$ python -q
>>> import numpy as np
>>> np.set_printoptions(precision=3, suppress=True, linewidth=200)
>>> A = np.loadtxt("block2.csv", delimiter=",")
>>> A
array([[-2.1  , -0.1  ,  6.658,  2.2  , -0.5  ,  0.7  ,  0.4  ],
       [-0.9  , -1.1  , -3.845, -1.3  ,  0.8  , -0.5  , -0.1  ],
       [ 1.2  ,  1.3  , -0.306, -0.1  , -0.2  ,  0.9  ,  0.7  ],
       [ 1.2  ,  0.9  , -1.461, -0.5  ,  0.3  ,  0.3  ,  0.3  ],
       [-1.   ,  0.   , -0.607, -0.2  , -1.1  ,  0.3  ,  0.4  ],
       [ 0.3  ,  1.4  ,  0.009,  0.   ,  0.7  ,  0.   , -0.1  ],
       [-1.   ,  1.8  ,  2.164,  0.7  ,  1.5  , -0.2  ,  1.5  ],
       [-0.9  , -1.1  , -0.318, -0.1  ,  0.   ,  0.5  ,  0.1  ],
       [ 0.1  ,  1.3  ,  1.765,  0.6  , -0.6  , -2.9  , -0.6  ],
       [ 1.1  ,  1.8  ,  1.805,  0.6  ,  1.7  , -0.2  , -0.2  ],
       [ 0.1  , -0.3  , -3.373, -1.1  ,  0.5  , -1.1  ,  0.5  ],
       [-0.2  ,  1.1  , -3.307, -1.1  , -0.9  , -0.1  , -1.3  ],
       [ 0.2  , -0.2  , -3.343, -1.1  , -1.7  ,  0.7  , -1.1  ],
       [-0.5  , -1.4  ,  2.633,  0.9  , -0.2  , -0.3  ,  1.   ],
       [-0.2  , -1.3  , -5.355, -1.8  , -1.4  ,  1.7  ,  1.7  ],
       [ 0.9  ,  0.4  , -3.935, -1.3  , -0.7  , -1.7  ,  0.3  ],
       [ 1.5  , -1.2  ,  0.304,  0.1  ,  0.7  , -0.6  , -1.3  ],
       [ 0.   , -1.4  , -3.839, -1.3  , -0.2  , -2.4  ,  1.5  ],
       [ 0.   ,  0.2  , -1.266, -0.4  , -0.4  ,  0.   ,  0.6  ],
       [-0.2  , -0.4  , -2.656, -0.9  , -0.5  ,  0.7  ,  0.2  ],
       [-0.2  ,  1.6  , -3.933, -1.3  , -0.3  ,  0.   ,  0.3  ],
       [ 1.5  ,  1.   , -3.278, -1.1  ,  2.   ,  1.5  ,  0.5  ],
       [ 0.7  , -0.6  , -1.449, -0.5  ,  0.2  , -1.7  ,  0.4  ],
       [-1.3  , -0.3  , -2.662, -0.9  ,  1.9  ,  0.2  ,  0.7  ],
       [-1.1  , -1.5  ,  0.66 ,  0.2  ,  1.8  , -0.3  ,  1.   ],
       [ 0.2  ,  1.6  ,  0.328,  0.1  , -0.1  , -3.4  , -1.7  ],
       [-1.   , -1.5  ,  0.235,  0.1  , -0.1  ,  0.3  ,  0.5  ],
       [ 1.3  ,  0.   , -2.653, -0.9  ,  0.   , -0.8  ,  0.1  ],
       [-0.2  ,  0.1  , -2.972, -1.   ,  0.7  ,  0.2  , -0.2  ],
       [ 0.8  ,  1.3  , -2.141, -0.7  ,  1.   ,  0.7  ,  0.1  ],
       [-0.5  , -1.1  ,  3.627,  1.2  ,  3.   , -0.3  ,  0.9  ],
       [ 1.1  ,  1.   , -2.382, -0.8  ,  0.7  , -1.3  , -1.3  ],
       [-0.7  , -0.9  , -0.347, -0.1  ,  0.5  ,  0.8  ,  1.3  ],
       [ 0.2  , -1.4  , -1.469, -0.5  , -0.6  ,  0.3  ,  2.   ],
       [ 1.4  , -1.   ,  0.026,  0.   , -0.6  ,  0.1  , -0.9  ],
       [ 0.   , -1.8  , -1.717, -0.6  ,  1.9  , -1.7  ,  0.5  ],
       [ 0.3  , -0.7  ,  2.41 ,  0.8  ,  0.6  , -0.7  ,  0.1  ],
       [-1.6  , -1.2  ,  5.974,  2.   , -0.5  , -0.1  , -0.3  ],
       [ 1.1  ,  0.3  , -0.055,  0.   ,  1.6  ,  0.5  , -0.7  ],
       [ 0.5  , -0.8  , -1.451, -0.5  , -2.5  ,  0.5  ,  1.2  ],
       [-0.5  , -0.1  ,  2.459,  0.8  ,  1.   , -0.2  ,  0.7  ]])
>>> Xs = A - A.mean(axis=0)
>>> vecs = np.linalg.svd(Xs)[2][:6]
>>> A2 = Xs - Xs @ vecs.T @ vecs
>>> (Xs @ vecs.T).std(axis=0)
array([2.837, 1.291, 1.081, 1.036, 0.753, 0.645])
>>> round(float(np.linalg.norm(A2) / np.linalg.norm(Xs)), 3)
0.004
>>> A2 = A / np.sqrt((A ** 2).mean(axis=1, keepdims=True))
>>> np.linalg.matrix_rank(A2) == np.linalg.matrix_rank(A)
np.True_
>>> print(A2[6])
[-0.708  1.275  1.533  0.496  1.062 -0.142  1.062]
>>> np.linalg.norm(A2, axis=1)
array([2.646, 2.646, 2.646, 2.646, 2.646, 2.646, 2.646, 2.646, 2.646, 2.646, 2.646, 2.646, 2.646, 2.646, 2.646, 2.646, 2.646, 2.646, 2.646, 2.646, 2.646, 2.646, 2.646, 2.646, 2.646, 2.646, 2.646,
       2.646, 2.646, 2.646, 2.646, 2.646, 2.646, 2.646, 2.646, 2.646, 2.646, 2.646, 2.646, 2.646, 2.646])
>>> Xs = (A - A.mean(axis=0)) / A.std(axis=0)
>>> Xs.std(axis=0)
array([1., 1., 1., 1., 1., 1., 1.])
>>> beta = np.linalg.lstsq(np.delete(Xs, 4, axis=1), Xs[:, 4])[0]
>>> print(np.abs(beta).argmax())
2
>>> np.round(1 - np.var(Xs[:, 4] - np.delete(Xs, 4, axis=1) @ beta), 3)
np.float64(0.103)
>>> beta
array([  0.113,   0.112,  12.401, -12.163,  -0.041,   0.097])
>>> rng = np.random.default_rng(4666)
>>> A2 = A + rng.integers(-2, 3, (41, 6)) @ rng.integers(-2, 3, (6, 7))
>>> A2
array([[ -1.1  ,   2.9  ,  -1.342,   1.2  ,   1.5  ,  -3.3  ,   8.4  ],
       [ -7.9  ,   7.9  ,   2.155,  -4.3  ,   0.8  ,  -4.5  ,  -4.1  ],
       [  7.2  ,   1.3  ,  -1.306,  -0.1  ,   9.8  ,   1.9  ,  10.7  ],
       [  4.2  ,  -0.1  ,  -3.461,   0.5  ,   2.3  ,  -1.7  ,   2.3  ],
       [ -8.   ,  -8.   ,  -4.607,  -2.2  , -11.1  ,   0.3  ,  -5.6  ],
       [  8.3  ,  -1.6  ,   1.009,   4.   ,   4.7  ,   3.   ,   3.9  ],
       [ -5.   ,   9.8  ,  -7.836,  -4.3  ,   5.5  ,  -8.2  ,  13.5  ],
       [ -2.9  ,   2.9  ,  -3.318,  -4.1  ,   4.   ,  -6.5  ,  -3.9  ],
       [  2.1  ,  -6.7  ,   3.765,   3.6  ,  -6.6  ,  -0.9  , -12.6  ],
       [  1.1  ,  -1.2  ,   2.805,   0.6  ,  -0.3  ,   0.8  ,  -8.2  ],
       [  2.1  ,  -1.3  ,  -1.373,  -4.1  ,  10.5  ,  -1.1  ,   2.5  ],
       [ -2.2  ,   5.1  , -18.307,  -5.1  ,   1.1  ,  -9.1  ,  10.7  ],
       [ -4.8  ,  -1.2  ,  -8.343,  -1.1  , -11.7  ,  -2.3  ,  -5.1  ],
       [  1.5  ,   6.6  ,  19.633,   0.9  ,   9.8  ,   6.7  ,  -3.   ],
       [  0.8  ,   3.7  ,  -4.355,  -0.8  ,  -1.4  ,   0.7  ,  -0.3  ],
       [  1.9  ,   2.4  ,   5.065,  -3.3  ,   7.3  ,   1.3  ,  -5.7  ],
       [  0.5  ,   0.8  ,  -0.696,  -2.9  ,   4.7  ,  -5.6  ,  -5.3  ],
       [  2.   ,   6.6  ,  -6.839,   0.7  ,  -0.2  ,  -5.4  ,   7.5  ],
       [ -3.   ,  -4.8  ,  -8.266,   0.6  , -10.4  ,  -3.   ,  -1.4  ],
       [ -5.2  ,  -3.4  ,   8.344,  -0.9  ,  -4.5  ,   7.7  ,  -5.8  ],
       [  4.8  ,  -4.4  , -15.933,   1.7  ,  -4.3  ,  -4.   ,   4.3  ],
       [  0.5  ,  -1.   ,   0.722,  -2.1  ,   2.   ,   1.5  ,  -9.5  ],
       [  6.7  ,  -2.6  ,  -5.449,   2.5  ,   0.2  ,  -3.7  ,  -1.6  ],
       [ -6.3  , -11.3  ,  -7.662,  -4.9  ,  -2.1  ,  -0.8  ,  -5.3  ],
       [ -7.1  ,  -4.5  ,  -5.34 ,  -1.8  ,  -6.2  ,  -4.3  ,  -3.   ],
       [  2.2  ,   6.6  ,   4.328,  -2.9  ,  11.9  ,  -3.4  ,   2.3  ],
       [ -5.   ,  -9.5  ,  -6.765,  -3.9  ,  -2.1  ,  -0.7  ,   0.5  ],
       [  8.3  ,   5.   ,   4.347,   3.1  ,   6.   ,   4.2  ,   4.1  ],
       [  5.8  ,  -5.9  ,   3.028,   1.   ,   6.7  ,   8.2  ,   1.8  ],
       [ -8.2  ,   8.3  ,   5.859,  -5.7  ,   1.   ,  -1.3  ,  -9.9  ],
       [  4.5  ,  -1.1  ,  10.627,   5.2  ,   5.   ,   6.7  ,   2.9  ],
       [  3.1  ,  -3.   ,  -4.382,   1.2  ,  -3.3  ,   0.7  ,  -5.3  ],
       [ -1.7  ,  -2.9  ,   2.653,  -1.1  ,   2.5  ,   5.8  ,   5.3  ],
       [  2.2  ,  -1.4  ,   4.531,   3.5  ,  -4.6  ,   6.3  ,  -2.   ],
       [  7.4  ,  -9.   ,   6.026,   5.   ,  -2.6  ,   6.1  ,  -8.9  ],
       [ 13.   ,  -9.8  ,   0.283,   5.4  ,   7.9  ,   4.3  ,   2.5  ],
       [  3.3  ,  -6.7  ,   8.41 ,  -1.2  ,  10.6  ,   5.3  ,   2.1  ],
       [ -6.6  ,  -9.2  ,   1.974,  -3.   ,  -0.5  ,  -0.1  ,  -0.3  ],
       [  1.1  ,   8.3  ,   5.945,   1.   ,   3.6  ,   2.5  ,   1.3  ],
       [  2.5  ,  -6.8  ,  -9.451,   1.5  ,  -8.5  ,  -1.5  ,  -0.8  ],
       [ -7.5  ,  -2.1  ,  -7.541,  -1.2  ,  -9.   ,  -6.2  ,   0.7  ]])
>>> np.abs(A2 - A).sum(axis=1)
array([27., 33., 28., 13., 37., 27., 51., 28., 35., 15., 20., 48., 28., 48., 11., 31., 20., 24., 31., 36., 38., 18., 19., 36., 33., 30., 26., 38., 36., 41., 27., 20., 18., 26., 41., 43., 35., 22.,
       21., 28., 37.])
>>> np.linalg.matrix_rank(A2 - A, tol=1e-8)
np.int64(6)
